In [1]: import numpy as np

In [2]: np.set_printoptions(precision=3, suppress=True, linewidth=160)

In [3]: K = np.load("test12.npy")

In [4]: K
Out[4]: 
array([[2, 3, 3, 2, 4, 3, 4],
       [1, 2, 1, 2, 2, 1, 2],
       [1, 2, 1, 2, 2, 1, 2],
       [3, 3, 6, 3, 6, 6, 4],
       [0, 0, 0, 0, 0, 0, 0],
       [0, 0, 0, 0, 0, 0, 0],
       [1, 2, 1, 2, 2, 1, 2],
       [0, 0, 4, 3, 3, 2, 2],
       [2, 4, 3, 4, 3, 2, 3],
       [2, 2, 4, 5, 5, 5, 4],
       [1, 0, 3, 2, 4, 2, 2],
       [2, 4, 5, 5, 5, 2, 4],
       [2, 1, 3, 1, 4, 4, 3],
       [2, 4, 3, 2, 2, 1, 1],
       [1, 0, 1, 1, 2, 2, 1],
       [0, 0, 0, 0, 0, 0, 0],
       [2, 2, 2, 1, 3, 2, 1],
       [0, 0, 0, 0, 0, 0, 0],
       [0, 0, 2, 2, 1, 2, 1],
       [1, 2, 2, 2, 1, 1, 1],
       [2, 1, 3, 1, 4, 4, 3],
       [1, 1, 2, 0, 2, 2, 2],
       [0, 0, 0, 0, 0, 0, 0],
       [2, 4, 3, 2, 2, 1, 1],
       [1, 2, 4, 4, 2, 3, 2],
       [2, 2, 2, 1, 3, 2, 1],
       [3, 3, 6, 2, 7, 4, 4],
       [2, 2, 2, 1, 3, 2, 1],
       [2, 4, 2, 2, 3, 1, 2],
       [3, 5, 6, 4, 6, 5, 5],
       [1, 0, 1, 1, 2, 2, 1],
       [1, 2, 5, 3, 4, 2, 2],
       [1, 2, 5, 5, 5, 3, 4],
       [1, 0, 3, 2, 4, 2, 2],
       [2, 4, 2, 2, 3, 1, 2],
       [0, 0, 0, 0, 0, 0, 0],
       [1, 2, 5, 3, 4, 2, 2],
       [1, 2, 3, 2, 2, 2, 1]])

In [5]: Ac = (K - K.mean(axis=0)) / K.std(axis=0)

In [6]: np.argwhere(np.abs(Ac) > 2)
Out[6]: 
array([[ 3,  5],
       [ 9,  3],
       [ 9,  5],
       [11,  3],
       [26,  4],
       [29,  1],
       [29,  5],
       [29,  6],
       [32,  3]])

In [7]: Ac.std(axis=0)
Out[7]: array([1., 1., 1., 1., 1., 1., 1.])

In [8]: beta = np.linalg.lstsq(np.delete(Ac, 6, axis=1), Ac[:, 6])[0]

In [9]: beta
Out[9]: array([-1.041,  0.881, -0.685, -0.021,  1.216,  0.783])

In [10]: np.abs(beta).argmax()
Out[10]: np.int64(4)

In [11]: round(float(1 - np.var(Ac[:, 6] - np.delete(Ac, 6, axis=1) @ beta)), 3)
Out[11]: 0.938

In [12]: mat = np.load("layer8.npy")

In [13]: mat
Out[13]: 
array([[ 1, -5,  4,  1,  4,  2,  1,  0,  1,  0,  3],
       [ 0,  1, -4, -5, -5, -5, -3, -4, -3, -2,  4],
       [ 0,  0,  5, -1,  4, -3,  1,  3,  4,  4,  1],
       [ 0,  0,  0,  5, -2,  2,  5, -4,  1,  1, -5],
       [ 0,  0,  0,  0, -5,  0,  0,  0,  2,  4,  0],
       [ 0,  0,  0,  0,  0,  4, -2,  2, -5, -2,  4],
       [ 0,  0,  0,  0,  0,  0,  1, -4, -3, -5,  2],
       [ 0,  0,  0,  0,  0,  0,  0, -4,  1, -4, -5],
       [ 0,  0,  0,  0,  0,  0,  0,  0, -2, -4,  0],
       [ 0,  0,  0,  0,  0,  0,  0,  0,  0, -5,  1],
       [ 0,  0,  0,  0,  0,  0,  0,  0,  0,  0,  0]])

In [14]: np.sort(np.linalg.eigvals(mat))
Out[14]: array([-5., -5., -4., -2.,  0.,  1.,  1.,  1.,  4.,  5.,  5.])

In [15]: np.prod(np.diag(mat)), round(np.linalg.det(mat), 3)
Out[15]: (np.int64(0), np.float64(0.0))
